% python3 -q
>>> import numpy as np
>>> import numpy.linalg as la
>>> np.set_printoptions(precision=3, suppress=True, linewidth=120)
>>> E = np.loadtxt("x.csv", delimiter=",")
>>> E
array([[ 0.017,  0.083,  0.05 , -0.083],
       [ 0.083,  0.417,  0.25 , -0.417],
       [ 0.05 ,  0.25 ,  0.15 , -0.25 ],
       [-0.083, -0.417, -0.25 ,  0.417]])
>>> # a projection of rank 1
>>> w1 = np.array([[-3, -2, 2, -3, 3],
...     [2, -1, -2, -3, 3],
...     [2, 2, 3, 2, -3],
...     [0, 0, 2, -3, 2]])
>>> c = np.array([1, -1, 2, 1, -3])
>>> hid = np.maximum(E @ w1 + c, 0)
>>> (hid > 0).astype(int)
array([[1, 0, 1, 1, 0],
       [1, 0, 1, 1, 0],
       [1, 0, 1, 1, 0],
       [0, 0, 1, 1, 0]])
>>> basis = np.array([[-3, 3], [0, 2], [0, 2], [-3, -3], [-2, -3]])
>>> w1 @ basis
array([[12, -9],
       [-3,  0],
       [-6, 19],
       [ 5,  7]])
>>> (hid @ basis).round(6).argmax(axis=1)
array([1, 1, 1, 1])
>>> print(la.cond(E) > 100)
True
>>> other = E / la.norm(E, axis=1, keepdims=True)
>>> G = other @ other.T
>>> G
array([[ 1.,  1.,  1., -1.],
       [ 1.,  1.,  1., -1.],
       [ 1.,  1.,  1., -1.],
       [-1., -1., -1.,  1.]])
>>> print((np.abs(G) > 0.9).astype(int))
[[1 1 1 1]
 [1 1 1 1]
 [1 1 1 1]
 [1 1 1 1]]
>>> round(np.degrees(np.arccos(np.clip(G[3, 0], -1, 1))), 3)
np.float64(180.0)
>>> E @ la.pinv(E) @ E
array([[ 0.017,  0.083,  0.05 , -0.083],
       [ 0.083,  0.417,  0.25 , -0.417],
       [ 0.05 ,  0.25 ,  0.15 , -0.25 ],
       [-0.083, -0.417, -0.25 ,  0.417]])
>>> la.lstsq(E[:-1].T, E[-1])[2]
np.int32(1)
>>> round(np.trace(la.pinv(E) @ E), 3)
np.float64(1.0)
>>> try:
...     la.inv(E)
... except la.LinAlgError as e:
...     print(repr(e))
... 
LinAlgError('Singular matrix')
>>> W0 = np.load("run0.npy")
>>> W0
array([[3., 1., 0.],
       [0., 3., 1.],
       [0., 0., 3.]])
>>> rng = np.random.default_rng(835493)
>>> labels = rng.permutation(3)
>>> labels
array([0, 2, 1])
>>> other = W0[labels][:, labels]
>>> np.trace(other)
np.float64(9.0)
>>> np.sort(np.abs(la.eigvals(other)))
array([3., 3., 3.])
>>> np.einsum("ii->", E)
np.float64(1.0)
>>> x0 = np.array([4, 5, -3])
>>> a = np.maximum(W0 @ x0, 0)
>>> a
array([17., 12.,  0.])
>>> W0.T @ a
array([51., 53., 12.])
>>> np.flatnonzero(a > 1e-9)
array([0, 1])
>>> np.tanh(W0 @ x0)
array([ 1.,  1., -1.])
>>> other = la.inv(W0)
>>> print(la.det(W0) * other)
[[ 9. -3.  1.]
 [ 0.  9. -3.]
 [ 0.  0.  9.]]
>>> la.inv(other)
array([[3., 1., 0.],
       [0., 3., 1.],
       [0., 0., 3.]])
>>> other
array([[ 0.333, -0.111,  0.037],
       [ 0.   ,  0.333, -0.111],
       [ 0.   ,  0.   ,  0.333]])
>>> data = np.eye(6, dtype=int)[rng.permutation(6)]
>>> data
array([[0, 0, 0, 1, 0, 0],
       [1, 0, 0, 0, 0, 0],
       [0, 0, 0, 0, 0, 1],
       [0, 0, 0, 0, 1, 0],
       [0, 1, 0, 0, 0, 0],
       [0, 0, 1, 0, 0, 0]])
>>> # row-stochastic, so 1 is an eigenvalue
>>> la.matrix_power(data, 100)
array([[1, 0, 0, 0, 0, 0],
       [0, 1, 0, 0, 0, 0],
       [0, 0, 1, 0, 0, 0],
       [0, 0, 0, 1, 0, 0],
       [0, 0, 0, 0, 1, 0],
       [0, 0, 0, 0, 0, 1]])
>>> np.sort(np.abs(la.eigvals(data)))[::-1]
array([1., 1., 1., 1., 1., 1.])
>>> print(data.sum(axis=1))
[1 1 1 1 1 1]
>>> p = np.eye(6)[2]
>>> for _ in range(3):
...     p = p @ data
...     print(p.round(3))
... 
[0. 0. 0. 0. 0. 1.]
[0. 0. 1. 0. 0. 0.]
[0. 0. 0. 0. 0. 1.]
>>> print(la.norm(data, axis=0))
[1. 1. 1. 1. 1. 1.]
>>> la.pinv(data)
array([[0., 1., 0., 0., 0., 0.],
       [0., 0., 0., 0., 1., 0.],
       [0., 0., 0., 0., 0., 1.],
       [1., 0., 0., 0., 0., 0.],
       [0., 0., 0., 1., 0., 0.],
       [0., 0., 1., 0., 0., 0.]])
>>> data.T @ data
array([[1, 0, 0, 0, 0, 0],
       [0, 1, 0, 0, 0, 0],
       [0, 0, 1, 0, 0, 0],
       [0, 0, 0, 1, 0, 0],
       [0, 0, 0, 0, 1, 0],
       [0, 0, 0, 0, 0, 1]])
>>> labels = rng.permutation(6)
>>> labels
array([2, 0, 4, 5, 3, 1])
>>> other = data[labels][:, labels]
>>> print(round(la.det(other), 3), round(la.det(data[labels]), 3))
1.0 -1.0
>>> np.sort(np.abs(la.eigvals(other)))
array([1., 1., 1., 1., 1., 1.])
>>> w, V = la.eig(W0)
>>> print(np.sort(la.eigvals(la.inv(W0))))
[0.333 0.333 0.333]
>>> labels = rng.permutation(3)
>>> other = W0[:, labels] * rng.choice([-1, 1], 3)
>>> other
array([[-0., -3., -1.],
       [-1., -0., -3.],
       [-3., -0., -0.]])
>>> left, _, Vt = la.svd(W0.T @ other)
>>> np.round(la.lstsq(W0, other)[0], 3) + 0
array([[ 0., -1.,  0.],
       [ 0.,  0., -1.],
       [-1.,  0.,  0.]])
>>> labels
array([2, 0, 1])
>>> X = np.loadtxt("m.csv", delimiter=",")
>>> X
array([[ 4.807, -1.688,  1.861,  0.524, -1.485],
       [-1.688,  3.541, -2.274,  1.095,  0.956],
       [ 1.861, -2.274,  6.211,  0.39 ,  2.148],
       [ 0.524,  1.095,  0.39 ,  4.533, -0.738],
       [-1.485,  0.956,  2.148, -0.738,  2.907]])
>>> # null space of dimension 1
>>> P = np.triu(np.array([[0, -2, -2, -1, 2],
...     [2, -1, 0, 2, -1],
...     [1, 2, 2, 1, 0],
...     [0, 2, 0, 2, 2],
...     [2, 2, -2, 2, 0]]), 1) + np.eye(5)
>>> other = P @ X @ la.inv(P)
>>> round(np.trace(other), 3), np.trace(X)
(np.float64(22.0), np.float64(22.0))
>>> np.round(la.det(other), 3)
np.float64(-0.0)
>>> other = np.array([[2, 0, 4], [2, -2, 2], [-2, 4, 0], [3, -1, -5], [-4, -4, 5]])
>>> np.einsum("ij->j", X)
array([4.02 , 1.631, 8.337, 5.803, 3.788])
>>> la.matrix_rank(np.vstack([X, other.T]))
np.int64(5)
>>> print(np.einsum("ij,ij->i", X, X))
[31.9   22.672 51.979 22.72  16.729]
>>> np.vstack([X, other.T]).shape
(8, 5)
>>> arr = np.load("a.npy")
>>> arr
array([[-2,  0,  5, -3],
       [ 0, -2,  2, -2],
       [ 0,  0,  4, -1],
       [ 0,  0,  0, -2]])
>>> # triangular, det is the product of the diagonal
>>> w, V = la.eig(arr)
>>> np.sort(la.eigvals(la.inv(arr)))
array([-0.5 , -0.5 , -0.5 ,  0.25])
>>> other = la.inv(arr)
>>> np.round(la.cond(arr), 3)
np.float64(8.246)
>>> round(la.slogdet(arr)[0], 3)
np.float64(-1.0)
>>> other
array([[-0.5  , -0.   ,  0.625,  0.438],
       [-0.   , -0.5  ,  0.25 ,  0.375],
       [ 0.   ,  0.   ,  0.25 , -0.125],
       [-0.   , -0.   , -0.   , -0.5  ]])
>>> (np.abs(other) > 1e-9).astype(int)
array([[1, 0, 1, 1],
       [0, 1, 1, 1],
       [0, 0, 1, 1],
       [0, 0, 0, 1]])
>>> print(la.det(arr) * other)
[[ 16.   0. -20. -14.]
 [  0.  16.  -8. -12.]
 [ -0.  -0.  -8.   4.]
 [  0.   0.   0.  16.]]
